$ python3 -q
>>> import numpy as np
>>> import numpy.linalg as la
>>> np.set_printoptions(precision=3, suppress=True, linewidth=120)
>>> def rd(a):
...     return np.round(a, 3) + 0
... 
>>> M = np.load("a.npy")
>>> M
array([[-3, -1,  0, -1,  0, -2,  0,  0,  0,  0,  0,  0,  1,  0, -3],
       [-3, -2,  0, -1,  0,  3,  2,  0,  0,  0,  0,  0,  0,  0,  3],
       [ 0,  0,  2,  0,  0,  0,  0, -2,  0,  1, -2,  0,  0,  0,  0],
       [ 1,  1,  0,  3,  0,  2,  2,  0,  0,  0,  0,  0,  3,  0, -2],
       [ 0,  0,  3,  0, -2,  0,  0,  1, -1, -2,  0, -3,  0, -2,  0],
       [-2, -1,  0, -1,  0,  2, -2,  0,  0,  0,  0,  0,  0,  0, -3],
       [-2, -2,  0,  0,  0,  1,  1,  0,  0,  0,  0,  0,  1,  0, -2],
       [ 0,  0, -2,  0,  0,  0,  0,  2, -3, -1,  3, -1,  0, -3,  0],
       [ 0,  0, -1,  0, -3,  0,  0,  2,  1, -2,  2, -3,  0, -1,  0],
       [ 0,  0,  3,  0,  0,  0,  0, -3,  1, -1, -3,  0,  0, -2,  0],
       [ 0,  0,  0,  0, -2,  0,  0,  0,  2, -3,  0, -1,  0, -1,  0],
       [ 0,  0,  1,  0,  0,  0,  0,  2,  1,  1,  2, -3,  0, -2,  0],
       [-1,  3,  0,  1,  0,  0, -1,  0,  0,  0,  0,  0,  0,  0,  2],
       [ 0,  0,  2,  0,  0,  0,  0, -3, -3, -1,  2, -3,  0,  0,  0],
       [-1, -2,  0,  0,  0,  0,  1,  0,  0,  0,  0,  0, -3,  0,  1]])
>>> # splits into 2 blocks
>>> T = np.stack([M, 2 * M, M[::-1]])
>>> rd(la.norm(T, axis=(1, 2)))
array([19.748, 39.497, 19.748])
>>> la.matrix_rank(T.reshape(3, -1))
np.int64(2)
>>> np.einsum("bij,cij->bc", T, T)
array([[ 390,  780,   61],
       [ 780, 1560,  122],
       [  61,  122,  390]])
>>> rd(np.sort(la.eigvals(M).real))
array([-4.766, -4.766, -3.883, -1.998, -1.479, -1.479, -0.699,  0.275,  0.889,  0.889,  1.457,  3.29 ,  3.401,  3.401,
        6.469])
>>> print(np.flatnonzero(la.matrix_power((M != 0) + (M.T != 0) + np.eye(15), 15)[13]))
[ 2  4  7  8  9 10 11 13]
>>> W = np.array([[0, 0, 3],
...     [1, 2, 3],
...     [0, 1, 1],
...     [0, 2, 0],
...     [1, 1, 0],
...     [0, 1, 2],
...     [2, 3, 0],
...     [2, 0, 3],
...     [1, 3, 2],
...     [0, 2, 0],
...     [0, 3, 1],
...     [0, 0, 2],
...     [1, 1, 3],
...     [1, 1, 1],
...     [2, 0, 1]])
>>> b = np.array([-2, 0, -3])
>>> act = np.maximum(M @ W + b, 0)
>>> rd((act > 0).mean(axis=0))
array([0.267, 0.333, 0.133])
>>> (act > 0).astype(int)
array([[0, 0, 0],
       [1, 1, 0],
       [0, 0, 0],
       [1, 1, 1],
       [0, 0, 0],
       [0, 0, 0],
       [0, 1, 0],
       [0, 0, 0],
       [0, 0, 0],
       [0, 0, 0],
       [0, 0, 0],
       [1, 1, 0],
       [1, 1, 1],
       [0, 0, 0],
       [0, 0, 0]])
>>> act
array([[ 0,  0,  0],
       [ 6,  3,  0],
       [ 0,  0,  0],
       [ 2, 19, 14],
       [ 0,  0,  0],
       [ 0,  0,  0],
       [ 0,  1,  0],
       [ 0,  0,  0],
       [ 0,  0,  0],
       [ 0,  0,  0],
       [ 0,  0,  0],
       [ 1, 10,  0],
       [ 3,  5,  5],
       [ 0,  0,  0],
       [ 0,  0,  0]])
>>> cent = np.array([[5, 2, -4], [3, -1, 4], [-3, 6, -3]])
>>> print(act @ cent)
[[  0   0   0]
 [ 39   9 -12]
 [  0   0   0]
 [ 25  69  26]
 [  0   0   0]
 [  0   0   0]
 [  3  -1   4]
 [  0   0   0]
 [  0   0   0]
 [  0   0   0]
 [  0   0   0]
 [ 35  -8  36]
 [ 15  31  -7]
 [  0   0   0]
 [  0   0   0]]
>>> (act @ cent).round(6).argmax(axis=1)
array([0, 0, 0, 1, 0, 0, 2, 0, 0, 0, 0, 2, 1, 0, 0])
>>> x = np.array([3, 9, 3, 6, 3, 0, 0, 7, 8, 1, 2, 2, 5, 9, 4])
>>> print(np.einsum("ij,j->i", M, x))
[-31 -21 -11  37 -24 -33 -27 -40  -3 -29  -4   6  38 -42 -32]
>>> q, R = la.qr(M)
>>> q.shape, R.shape
((15, 15), (15, 15))
>>> print(np.trace(q @ q.T))
15.0
>>> rd(abs(R[0, 0])), rd(la.norm(M[:, 0]))
(np.float64(5.385), np.float64(5.385))
>>> m1 = np.loadtxt("test5.csv", delimiter=",")
>>> m1
array([[ 0.085, -0.079, -0.071, -0.203,  0.115, -0.134, -0.077, -0.242, -0.106,  0.196,  0.309,  0.847, -0.29 ],
       [ 0.477, -0.281,  0.777,  0.008, -1.234,  0.236,  0.249, -0.487, -1.734,  1.064, -0.388, -2.37 , -0.463],
       [-1.269, -0.903, -0.685,  0.084,  0.278, -0.328,  0.376,  1.037,  1.696, -1.865, -0.678,  3.868,  0.409],
       [ 1.578,  1.619,  0.4  ,  0.106, -0.111,  0.118, -0.536, -1.472, -1.792,  1.712,  1.743, -2.872, -0.593],
       [-0.564, -0.007, -0.812, -0.25 ,  1.364, -0.315, -0.255,  0.447,  1.804, -0.949,  0.355,  3.118,  0.303],
       [ 0.417,  0.991,  0.221,  0.319, -0.282,  0.28 , -0.147, -0.339, -0.961,  0.406,  0.774, -2.162,  0.017],
       [ 0.358, -0.929,  0.219, -0.179, -0.023, -0.375,  0.358,  0.318,  0.396,  0.084, -1.166,  0.348, -0.004],
       [-0.092, -0.96 , -0.02 , -0.101,  0.097, -0.353,  0.424,  0.59 ,  0.858, -0.488, -1.165,  1.33 ,  0.191],
       [ 0.026, -0.665,  0.274, -0.294, -0.164, -0.035,  0.087,  0.01 , -0.15 ,  0.417, -0.671, -0.301, -0.152],
       [-0.515, -0.646,  0.052,  0.222, -0.655,  0.017,  0.356,  0.39 ,  0.095, -0.642, -0.784,  0.434,  0.118],
       [-0.88 , -0.675, -0.294,  0.224,  0.164, -0.135,  0.419,  1.237,  1.343, -1.469, -1.076,  1.383,  0.668],
       [-0.089, -0.228,  0.171, -0.041, -0.144,  0.12 ,  0.043,  0.167, -0.082,  0.143, -0.408, -0.751,  0.06 ],
       [-0.972, -0.137, -0.763,  0.041,  0.977, -0.091, -0.154,  0.828,  1.898, -1.391, -0.13 ,  2.39 ,  0.579],
       [ 1.556,  1.255,  0.185, -0.447,  0.499, -0.116, -0.758, -1.804, -1.38 ,  2.04 ,  1.96 , -1.131, -0.913],
       [-1.074, -0.811,  0.168,  0.42 , -1.162,  0.318,  0.529,  0.888, -0.175, -1.028, -1.129, -0.314,  0.269],
       [-0.852, -0.033, -0.692, -0.084,  0.844, -0.134, -0.096,  0.515,  1.389, -1.113,  0.256,  2.672,  0.35 ],
       [ 0.997,  1.566, -0.289, -0.187,  1.581,  0.052, -0.896, -0.676,  0.484,  0.973,  1.456, -1.301,  0.127],
       [-0.346,  0.002,  0.735,  0.482, -1.883,  0.761,  0.295, -0.156, -1.934,  0.41 , -0.399, -3.279, -0.123],
       [-1.167, -1.607, -0.703, -0.278,  0.654, -0.661,  0.476,  1.144,  2.294, -1.806, -1.3  ,  4.952,  0.365],
       [-0.924,  0.133, -0.195,  0.354, -0.236,  0.424,  0.021,  0.544,  0.324, -0.861, -0.138, -0.255,  0.453],
       [ 0.111,  0.933,  0.256,  0.178, -0.191,  0.556, -0.183, -0.225, -0.896,  0.547,  0.607, -2.542,  0.156],
       [-0.283,  0.504, -0.352,  0.091,  0.346,  0.007, -0.153,  0.034,  0.327, -0.43 ,  0.695,  0.893,  0.127],
       [ 0.277, -0.354,  0.557,  0.077, -0.891,  0.088,  0.359, -0.072, -0.992,  0.46 , -0.612, -1.52 , -0.151],
       [ 0.314,  0.262, -0.215, -0.343,  0.979, -0.11 , -0.321, -0.197,  0.667,  0.38 ,  0.315,  0.445,  0.068],
       [-0.008,  0.056,  0.106,  0.118, -0.566,  0.082,  0.139, -0.232, -0.654,  0.088,  0.214,  0.069, -0.223],
       [ 0.315,  0.23 ,  0.104,  0.06 ,  0.032,  0.071, -0.109, -0.1  , -0.15 ,  0.306,  0.056, -0.969,  0.   ],
       [-0.407, -0.975,  0.319,  0.017, -0.787,  0.133,  0.523,  0.373, -0.124, -0.157, -1.298, -0.127,  0.132],
       [ 0.857,  0.416,  1.136,  0.433, -2.111,  0.503,  0.327, -0.921, -3.06 ,  1.435,  0.126, -4.318, -0.604],
       [-0.608, -0.883,  1.04 ,  0.649, -2.562,  0.715,  0.948,  0.585, -1.951, -0.081, -1.705, -3.432,  0.108],
       [-0.316,  0.14 ,  0.056,  0.189, -0.351,  0.329, -0.016,  0.069, -0.227, -0.081, -0.036, -0.828,  0.122],
       [-0.21 , -0.532, -0.37 , -0.201,  0.779, -0.38 ,  0.098,  0.507,  1.384, -0.647, -0.538,  2.012,  0.281],
       [-0.797, -0.904, -0.027,  0.07 , -0.599, -0.081,  0.459,  0.526,  0.151, -0.89 , -0.773,  1.327,  0.06 ],
       [-0.815, -0.42 , -0.557,  0.002,  0.951, -0.09 ,  0.004,  1.055,  1.979, -1.23 , -0.751,  1.595,  0.74 ],
       [ 0.511,  1.029,  0.497,  0.401, -0.717,  0.674, -0.159, -0.403, -1.498,  0.946,  0.547, -3.77 , -0.047],
       [-0.132, -0.033,  0.513,  0.219, -1.048,  0.471,  0.159, -0.067, -1.179,  0.391, -0.343, -2.339, -0.053],
       [ 0.652,  1.483, -0.248, -0.097,  0.981,  0.193, -0.841, -0.84 , -0.109,  0.856,  1.661, -1.148, -0.109],
       [ 0.371, -0.196,  0.414, -0.189, -0.195,  0.135,  0.067, -0.144, -0.513,  0.791, -0.438, -1.439, -0.092],
       [ 0.764,  0.561,  0.496,  0.066, -0.415,  0.24 , -0.159, -0.629, -1.189,  1.095,  0.317, -2.656, -0.219],
       [-0.461, -0.652,  0.278, -0.136, -0.494,  0.194,  0.331,  0.368, -0.333, -0.001, -0.738, -0.278,  0.027],
       [ 1.196,  0.556,  0.205, -0.299, -0.033, -0.365, -0.229, -1.287, -1.295,  1.269,  1.299,  0.101, -0.876]])
>>> rng = np.random.default_rng(59772)
>>> M2 = M + rng.integers(-2, 3, (15, 13)) @ rng.integers(-2, 3, (13, 15))
>>> M2
array([[  2,   1,   4,  -8,  -3, -12,  -9,  -4,   6,   4,   0, -11,   2,  -8,  -6],
       [ -1,   8,   6, -11,  -1,  -7,  -6,   6,   8,   2,   8,  -4,   2,   1,   3],
       [  3,   2,   5,   3,  -2,   2, -13,  -2, -11,   0, -11,   1, -11,  -3, -15],
       [  8,   8,  -9,   2,  -7,  -1,   2,  -5,   3,   6,   7,  -1,  11, -10,  -9],
       [  0,  -8,  -5,  -7,  -5,  -7,  -8,   6,   8,  -5,  -2,  -7, -15,   2,   7],
       [ -1, -12,  -4,  -1,  -7,  -4,   9,  -8,   9,  -5,  -4,  -1,   4,   0,   4],
       [ -2,  12,   9,  -2,   5,  -3,  -7,   8,   8,  -5,   0,   4, -13,   1,   0],
       [ -4,   1,  -7,  -7,  -4,  -3,  -6,   0,  -6,  14,   9,  -6,   5,  -6, -12],
       [ -3,   3,   8,   3,  -1,  -1,  -7,  -6,   3,   5,   7, -11,  -1, -13,  -3],
       [ -5,   4,   1,  11,  12,  -2,   2,  13,  -8,  -1,   3,  -2,  -1,  -8,   6],
       [ -2, -10,   4,   3, -10,   4,  -1,  -1,   3, -12,   4,  -6,   8,   7,  -2],
       [ 11,   0,  -5,   1,   0, -11,   2,  -3,  -5,   3,  -8,   6,  -4,   0,   0],
       [ 12,   0, -12,   3,  -1,  -1,   0,   2,   0,  -4,   7,  -2,   4,  -7,  15],
       [ -4,   0,   8,   0,   3,  11,   9, -10, -14,   0,  -7,   2,   8,   2,  -6],
       [-10,   3,  -8, -12,  -1,   0,   9, -14,  10,  15,   2,   0,   7,   8,  -5]])
>>> la.matrix_rank(M2 - M, tol=1e-8)
np.int64(13)
